% ipython --no-banner

In [1]: import numpy as np

In [2]: np.set_printoptions(precision=2, suppress=True, linewidth=160, sign=" ")

In [3]: m1 = np.loadtxt("dump.csv", delimiter=",")

In [4]: print(m1)
[[  4.   5.   6.]
 [  7.   8.   9.]
 [ 10.  11.  12.]]

In [5]: Uu, sig, Vt = np.linalg.svd(m1)

In [6]: print(np.argmax(sig[:-1] / (sig[1:] + 1e-6)) + 1)
2

In [7]: other = Uu[:, :2] @ np.diag(sig[:2]) @ Vt[:2]

In [8]: print(round(float(np.linalg.norm(m1 - other, 2)), 2), np.round(sig[2], 2))
0.0 0.0

In [9]: print(np.round(np.abs(m1 - other).max(), 2))
0.0

In [10]: print(np.linalg.matrix_rank(m1, rtol=0.05))
1

In [11]: theta = np.radians(30)

In [12]: R = np.eye(3)

In [13]: R[2, 2] = R[0, 0] = np.cos(theta)

In [14]: R[2, 0], R[0, 2] = -np.sin(theta), np.sin(theta)

In [15]: print(R)
[[ 0.87  0.    0.5 ]
 [ 0.    1.    0.  ]
 [-0.5   0.    0.87]]

In [16]: other = m1 @ R.T

In [17]: print(np.round(np.linalg.svd(m1, compute_uv=False), 2) + 0, np.round(np.linalg.svd(other, compute_uv=False), 2) + 0)
[ 25.21   0.71   0.  ] [ 25.21   0.71   0.  ]

In [18]: print(np.allclose(np.linalg.norm(m1, axis=1), np.linalg.norm(other, axis=1)))
True

In [19]: print(np.allclose(m1 @ m1.T, other @ other.T))
True

In [20]: mat = np.load("layer6.npy")

In [21]: print(mat)
[[ 2.  3.  0.  0.]
 [ 3.  3.  3.  0.]
 [ 0.  3.  3.  3.]
 [ 0.  0.  3.  1.]]

In [22]: cov = mat.T @ mat

In [23]: print(np.linalg.matrix_rank(cov))
3

In [24]: print(np.trace(cov), (mat ** 2).sum())
77.0 77.0

In [25]: print(cov)
[[ 13.  15.   9.   0.]
 [ 15.  27.  18.   9.]
 [  9.  18.  27.  12.]
 [  0.   9.  12.  10.]]

In [26]: feats = np.load("w.npy")

In [27]: print(feats)
[[-1.  0.  0.  2.]
 [ 0. -2.  0.  0.]
 [ 0.  0. -2.  0.]
 [ 2.  0.  0.  2.]]

In [28]: vals, evecs = np.linalg.eig(feats)

In [29]: print(np.sort(np.linalg.eigvals(np.linalg.inv(feats))))
[-0.5  -0.5  -0.5   0.33]

In [30]: print(np.sort(np.linalg.eigvals(feats @ feats)))
[ 4.  4.  4.  9.]

In [31]: other = feats / np.linalg.norm(feats, axis=1, keepdims=True)

In [32]: cov = other @ other.T

In [33]: print(cov)
[[ 1.    0.    0.    0.32]
 [ 0.    1.    0.    0.  ]
 [ 0.    0.    1.    0.  ]
 [ 0.32  0.    0.    1.  ]]

In [34]: print(np.linalg.norm(other, axis=1))
[ 1.  1.  1.  1.]

In [35]: print(np.argwhere(np.triu(np.abs(cov) > 0.95, 1)))
[]

In [36]: W0 = np.load("mat.npy")

In [37]: print(W0)
[[-0.14 -0.96  0.26]
 [ 0.55 -0.29 -0.78]
 [ 0.82  0.03  0.57]]

In [38]: print(np.round(W0.T @ W0, 2) + 0)
[[ 1.  0.  0.]
 [ 0.  1.  0.]
 [ 0.  0.  1.]]

In [39]: print(np.linalg.pinv(W0))
[[-0.14  0.55  0.82]
 [-0.96 -0.29  0.03]
 [ 0.26 -0.78  0.57]]

In [40]: cov = W0.T @ W0

In [41]: print(np.allclose(cov, cov.T))
True

In [42]: print(np.diag(cov))
[ 1.  1.  1.]

In [43]: print(np.linalg.eigvalsh(cov)[::-1])
[ 1.  1.  1.]

In [44]: print(round(float(np.trace(cov)), 2), round(float((W0 ** 2).sum()), 2))
3.0 3.0

In [45]: print(round(float(np.linalg.eigvalsh(feats).min()), 2))
-2.0

In [46]: print([round(float(np.linalg.det(feats[:i, :i])), 2) + 0 for i in range(1, 5)])
[-1.0, 2.0, -4.0, -24.0]

In [47]: print(np.all(np.linalg.eigvalsh(feats) > 0))
False

In [48]: rng = np.random.default_rng(272)

In [49]: labels = rng.permutation(3)

In [50]: print(labels)
[ 2  1  0]

In [51]: other = W0[labels][:, labels]

In [52]: print(np.diag(other))
[ 0.57 -0.29 -0.14]

In [53]: print(np.allclose(other, W0))
False

In [54]: print(np.sort(np.abs(np.linalg.eigvals(other))))
[ 1.  1.  1.]

In [55]: arr = np.loadtxt("run19.csv", delimiter=",")

In [56]: print(arr)
[[ 0. -2.  0.  0.]
 [ 0.  0.  0.  0.]
 [ 0.  2.  0.  0.]
 [ 1.  0.  0. -2.]]

In [57]: x0 = np.array([3, 5, 3, -5])

In [58]: a = np.maximum(arr @ x0, 0)

In [59]: print(np.maximum(arr @ x0, 0) - np.maximum(-arr @ x0, 0))
[-10.   0.  10.  13.]

In [60]: print(np.tanh(arr @ x0))
[-1.  0.  1.  1.]

In [61]: x0 = np.array([5, 0, 4])

In [62]: print(np.sign((W0 @ x0).round(6)))
[ 1. -1.  1.]

In [63]: print(W0 @ np.eye(3)[0])
[-0.14  0.55  0.82]

In [64]: print((W0 @ x0).argmax())
2

In [65]: print((W0 * x0).sum(axis=1))
[ 0.34 -0.39  6.38]

In [66]: print(np.linalg.norm(W0 @ x0) <= np.linalg.norm(W0, 2) * np.linalg.norm(x0) + 1e-9)
True
